% python3 -q
>>> import numpy as np
>>> from numpy import linalg as LA
>>> np.set_printoptions(precision=1, suppress=True, linewidth=140, sign=" ")
>>> arr = np.load("test11.npy")
>>> arr
array([[-2,  1,  3],
       [ 3, -2,  1],
       [ 1,  3, -2]])
>>> arr @ np.ones(3)
array([ 2.,  2.,  2.])
>>> B = np.array([[-1, 0], [-1, 1]])
>>> W2 = np.array([[1, 0], [0, 2]])
>>> m1 = np.kron(B, W2)
>>> m1
array([[-1,  0,  0,  0],
       [ 0, -2,  0,  0],
       [-1,  0,  1,  0],
       [ 0, -2,  0,  2]])
>>> B = np.array([[-6, -7, 6], [-1, -7, -6], [3, 6, -3], [-8, 5, 5]])
>>> LA.matrix_rank(m1 @ B)
np.int64(3)
>>> np.einsum("ik,kj->ji", m1, B)
array([[  6,   2,   9, -14],
       [  7,  14,  13,  24],
       [ -6,  12,  -9,  22]])
>>> np.einsum("ij->j", m1)
array([-2, -4,  1,  2])
>>> B = LA.inv(m1)
>>> round(float(LA.det(m1) * LA.det(B)), 1)
1.0
>>> round(LA.cond(m1), 1)
np.float64(5.2)
>>> np.allclose(B, m1.T)
False
>>> LA.det(m1) * B
array([[-4., -0., -0., -0.],
       [-0., -2., -0., -0.],
       [-4.,  0.,  4.,  0.],
       [ 0., -2.,  0.,  2.]])
>>> X = np.array([[0.4, 1.0, -0.5],
...     [-1.0, 0.6, 0.2],
...     [-1.2, -0.1, -0.2],
...     [1.8, 0.1, -1.0],
...     [1.5, 0.8, 0.4],
...     [-0.6, -0.3, -1.2],
...     [-1.0, -0.7, 0.7],
...     [1.4, -0.6, -0.5],
...     [1.1, 0.9, -1.5],
...     [0.7, -0.1, -0.1],
...     [-0.2, 0.0, 0.5],
...     [-0.8, -0.2, 0.9],
...     [-0.9, -1.3, 0.0],
...     [-0.4, -0.2, 1.1],
...     [1.7, -1.9, 0.0],
...     [-0.3, 1.5, 0.0],
...     [-0.4, -0.2, 0.3],
...     [0.3, 0.1, 0.3],
...     [0.5, -0.4, 0.4],
...     [-0.5, -0.3, -0.1],
...     [0.8, 0.7, 0.1],
...     [-0.2, 0.7, 0.6],
...     [-1.7, 1.6, -3.3]])
>>> X[20] *= 20
>>> X
array([[ 0.4,  1. , -0.5],
       [-1. ,  0.6,  0.2],
       [-1.2, -0.1, -0.2],
       [ 1.8,  0.1, -1. ],
       [ 1.5,  0.8,  0.4],
       [-0.6, -0.3, -1.2],
       [-1. , -0.7,  0.7],
       [ 1.4, -0.6, -0.5],
       [ 1.1,  0.9, -1.5],
       [ 0.7, -0.1, -0.1],
       [-0.2,  0. ,  0.5],
       [-0.8, -0.2,  0.9],
       [-0.9, -1.3,  0. ],
       [-0.4, -0.2,  1.1],
       [ 1.7, -1.9,  0. ],
       [-0.3,  1.5,  0. ],
       [-0.4, -0.2,  0.3],
       [ 0.3,  0.1,  0.3],
       [ 0.5, -0.4,  0.4],
       [-0.5, -0.3, -0.1],
       [16. , 14. ,  2. ],
       [-0.2,  0.7,  0.6],
       [-1.7,  1.6, -3.3]])
>>> B = np.c_[X[:, :2] @ np.array([[0, 4], [4, 3]]), np.array([-2, -4, -5, -3, 3, -3, -3, -4, -4, 0, -5, 0, 4, 0, 0, -4, 5, -5, 4, 2, -5, 1, 3])]
>>> B
array([[  4. ,   4.6,  -2. ],
       [  2.4,  -2.2,  -4. ],
       [ -0.4,  -5.1,  -5. ],
       [  0.4,   7.5,  -3. ],
       [  3.2,   8.4,   3. ],
       [ -1.2,  -3.3,  -3. ],
       [ -2.8,  -6.1,  -3. ],
       [ -2.4,   3.8,  -4. ],
       [  3.6,   7.1,  -4. ],
       [ -0.4,   2.5,   0. ],
       [  0. ,  -0.8,  -5. ],
       [ -0.8,  -3.8,   0. ],
       [ -5.2,  -7.5,   4. ],
       [ -0.8,  -2.2,   0. ],
       [ -7.6,   1.1,   0. ],
       [  6. ,   3.3,  -4. ],
       [ -0.8,  -2.2,   5. ],
       [  0.4,   1.5,  -5. ],
       [ -1.6,   0.8,   4. ],
       [ -1.2,  -2.9,   2. ],
       [ 56. , 106. ,  -5. ],
       [  2.8,   1.3,   1. ],
       [  6.4,  -2. ,   3. ]])
>>> LA.norm(LA.qr(X)[0].T @ B, axis=0) ** 2 / ((B ** 2).sum(axis=0) + 1e-12)
array([ 1. ,  1. ,  0.1])
